>>> import numpy as np
>>> from numpy import linalg as LA
>>> np.set_printoptions(suppress=True, linewidth=140)
>>> mat = np.array([[-0.4, 1.6, -0.2],
...     [0.7, 0.2, 1.4],
...     [0.1, 1.4, 0.8],
...     [-1.4, -1.5, -0.5],
...     [-0.5, -0.5, 2.5]])
>>> mat
array([[-0.4,  1.6, -0.2],
       [ 0.7,  0.2,  1.4],
       [ 0.1,  1.4,  0.8],
       [-1.4, -1.5, -0.5],
       [-0.5, -0.5,  2.5]])
>>> B = mat / np.sqrt((mat ** 2).mean(axis=1, keepdims=True))
>>> np.round(LA.norm(B, axis=1), 2)
array([1.73, 1.73, 1.73, 1.73, 1.73])
>>> LA.matrix_rank(B) == LA.matrix_rank(mat)
np.True_
>>> LA.matrix_rank(mat - mat.mean(axis=1, keepdims=True))
np.int64(2)
>>> B[4].round(2)
array([-0.33, -0.33,  1.67])
>>> A = np.load("arr.npy")
>>> A
array([[0, 0, 0, 0],
       [0, 0, 3, 3],
       [0, 3, 3, 0],
       [0, 1, 1, 0]])
>>> # splits into 2 blocks
>>> np.round(np.poly(A), 2) + 0
array([  1.,  -3., -12.,   0.,   0.])
>>> round(LA.det(2 * A), 2), round(LA.det(A), 2)
(np.float64(0.0), np.float64(0.0))
>>> round(float(LA.det(A[::-1])), 2)
0.0
>>> np.round(LA.det(A.T), 2)
np.float64(0.0)
>>> left, sig, Vt = LA.svd(A)
>>> sig.round(2) + 0
array([5.34, 3.08, 0.  , 0.  ])
>>> B = left[:, :2] @ np.diag(sig[:2]) @ Vt[:2]
>>> round(LA.norm(A - B) / LA.norm(A), 2)
np.float64(0.0)
>>> LA.matrix_rank(A, rtol=0.05)
np.int64(2)
>>> round(LA.det(A), 2)
np.float64(0.0)
>>> (A != 0).astype(int)
array([[0, 0, 0, 0],
       [0, 0, 1, 1],
       [0, 1, 1, 0],
       [0, 1, 1, 0]])
>>> A @ A
array([[ 0,  0,  0,  0],
       [ 0, 12, 12,  0],
       [ 0,  9, 18,  9],
       [ 0,  3,  6,  3]])
>>> np.round(np.sort(LA.eigvals(A).real), 2) + 0
array([-2.27,  0.  ,  0.  ,  5.27])
>>> np.flatnonzero(LA.matrix_power((A != 0) + (A.T != 0) + np.eye(4), 4)[3])
array([1, 2, 3])
>>> np.argsort(-LA.norm(A, axis=0).round(6), kind="stable")[:3]
array([2, 1, 3])
>>> LA.matrix_rank(A, rtol=0.1)
np.int64(2)
>>> [round(float(x), 2) for x in LA.svd(A, compute_uv=False)[:3]]
[5.34, 3.08, 0.0]
>>> data = np.array([[0, -3, -2, -1], [-3, 0, -3, -2], [-2, -3, 0, -3], [-1, -2, -3, 0]])
>>> vals, V = LA.eigvalsh(data)
Traceback (most recent call last):
  File "<python-input-31>", line 1, in <module>
    vals, V = LA.eigvalsh(data)
    ^^^^^^^
ValueError: too many values to unpack (expected 2)
>>> vals, V = LA.eigh(data)
>>> round(float(vals.sum()), 2), np.trace(data)
(-0.0, np.int64(0))
>>> np.round(LA.eigvalsh(data + 5 * np.eye(4)), 2)
array([-2.1 ,  5.59,  8.1 ,  8.41])
>>> np.round(LA.svd(data, compute_uv=False), 2)
array([7.1 , 3.41, 3.1 , 0.59])
>>> np.round(LA.eigvalsh(data @ data), 2)
array([ 0.34,  9.6 , 11.66, 50.4 ])
>>> vals.round(2)
array([-7.1 ,  0.59,  3.1 ,  3.41])
>>> np.round(V.T @ data @ V, 2) + 0
array([[-7.1 ,  0.  ,  0.  ,  0.  ],
       [ 0.  ,  0.59,  0.  ,  0.  ],
       [ 0.  ,  0.  ,  3.1 ,  0.  ],
       [ 0.  ,  0.  ,  0.  ,  3.41]])
>>> np.unique(vals.round(6) + 0, return_counts=True)[1]
array([1, 1, 1, 1])
>>> left, sig = LA.svd(data)
Traceback (most recent call last):
  File "<python-input-40>", line 1, in <module>
    left, sig = LA.svd(data)
    ^^^^^^^^^
ValueError: too many values to unpack (expected 2)
>>> left, sig, Vt = LA.svd(data, full_matrices=False)
>>> sig.round(2)
array([7.1 , 3.41, 3.1 , 0.59])
>>> np.round(np.sqrt((sig ** 2).sum()), 2), round(LA.norm(data), 2)
(np.float64(8.49), np.float64(8.49))
>>> arr = np.array([[0, 0, 4], [2, 0, 0], [0, 0, 0]])
>>> # rows and columns are dependent
>>> x0 = np.array([2, -2, 0])
>>> h1 = np.maximum(arr @ x0, 0)
>>> np.maximum(arr @ (3 * x0), 0)
array([ 0, 12,  0])
>>> h1
array([0, 4, 0])
>>> arr * (h1 > 1e-9)[:, None]
array([[0, 0, 0],
       [2, 0, 0],
       [0, 0, 0]])
>>> arr.T @ h1
array([8, 0, 0])
>>> np.argsort(-LA.norm(arr, axis=0).round(6), kind="stable")[:3]
array([2, 0, 1])
>>> LA.matrix_rank(arr, rtol=0.1)
np.int64(2)
>>> B = np.array([[3, 5], [0, 2], [-1, -5]])
>>> np.einsum("ik,kj->ji", arr, B)
array([[ -4,   6,   0],
       [-20,  10,   0]])
>>> arr @ B
array([[ -4, -20],
       [  6,  10],
       [  0,   0]])
>>> np.einsum("ik,kj->ij", arr, B)
array([[ -4, -20],
       [  6,  10],
       [  0,   0]])
>>> np.einsum("ij->j", arr)
array([2, 0, 4])
>>> np.vstack([arr, B.T]).shape
(5, 3)
>>> LA.matrix_rank(arr @ B)
np.int64(2)
>>> rank = LA.matrix_rank(arr)
>>> rank
np.int64(2)
>>> N = LA.svd(arr)[2][rank:].T
>>> N[:, 0] / N[np.abs(N[:, 0]).round(6).argmax(), 0]
array([0., 1., 0.])
>>> arr @ N
array([[0.],
       [0.],
       [0.]])
>>> LA.matrix_rank(arr.T @ arr), LA.matrix_rank(arr @ arr.T)
(np.int64(2), np.int64(2))
>>> np.allclose(arr @ N, 0)
True
>>> [int(LA.matrix_rank(arr[:, :j + 1])) for j in range(3)]
[1, 1, 2]
>>> [int(LA.matrix_rank(arr[:i])) for i in range(1, len(arr) + 1)]
[1, 2, 2]
>>> N.shape
(3, 1)
>>> W0 = np.loadtxt("w.csv", delimiter=",")
>>> W0
array([[ 0.3 ,  0.  ,  1.9 , -1.  ],
       [ 0.  ,  0.4 ,  1.3 , -0.43],
       [-0.7 ,  0.1 ,  0.7 ,  2.38],
       [-0.6 , -0.5 ,  0.9 ,  2.37],
       [-1.4 , -1.5 ,  1.2 ,  3.87],
       [ 1.6 ,  1.3 , -0.7 , -4.56],
       [-0.6 , -0.8 , -0.9 ,  2.3 ],
       [-0.5 , -1.3 ,  1.2 ,  1.98],
       [ 2.5 , -0.6 ,  0.9 , -7.92],
       [ 0.3 ,  0.3 , -1.8 , -0.58],
       [ 0.  ,  0.1 , -0.1 , -0.08],
       [-0.5 , -0.2 , -0.7 ,  0.75],
       [-0.5 , -1.5 ,  0.6 ,  1.48],
       [-0.4 , -1.5 ,  0.3 ,  1.38],
       [ 0.9 , -2.  ,  0.1 , -2.39],
       [ 0.4 ,  1.1 ,  2.3 , -1.46],
       [-2.3 ,  1.6 ,  0.6 ,  6.96],
       [ 0.5 ,  0.5 , -0.9 , -1.55],
       [ 1.4 ,  1.1 ,  2.1 , -4.69],
       [ 2.2 ,  0.2 , -1.2 , -6.37],
       [-1.5 ,  0.1 ,  2.3 ,  4.55],
       [ 1.8 ,  0.  , -0.7 , -4.81],
       [ 0.3 ,  0.  , -0.3 , -1.04],
       [-2.  ,  1.3 , -1.5 ,  6.03],
       [ 0.9 , -0.4 , -0.7 , -2.74],
       [-0.8 , -0.8 , -0.7 ,  2.71],
       [ 0.9 ,  0.8 ,  0.  , -3.14],
       [ 1.2 , -0.5 ,  0.4 , -3.73]])
>>> # column 3 is much longer than the rest
>>> cent = W0[[18, 5]].astype(float)
>>> for _ in range(7):
...     lab = LA.norm(W0[:, None] - cent, axis=-1).argmin(axis=1)
...     cent = np.array([W0[lab == j].mean(axis=0) for j in range(2)])
... 
>>> lab
array([1, 1, 0, 0, 0, 1, 0, 0, 1, 1, 0, 0, 0, 0, 1, 1, 0, 1, 1, 1, 0, 1, 1, 0, 1, 0, 1, 1])
>>> np.bincount(lab)
array([13, 15])
>>> np.round(cent[1] - cent[0], 2)
array([ 1.92,  0.52, -0.12, -5.92])
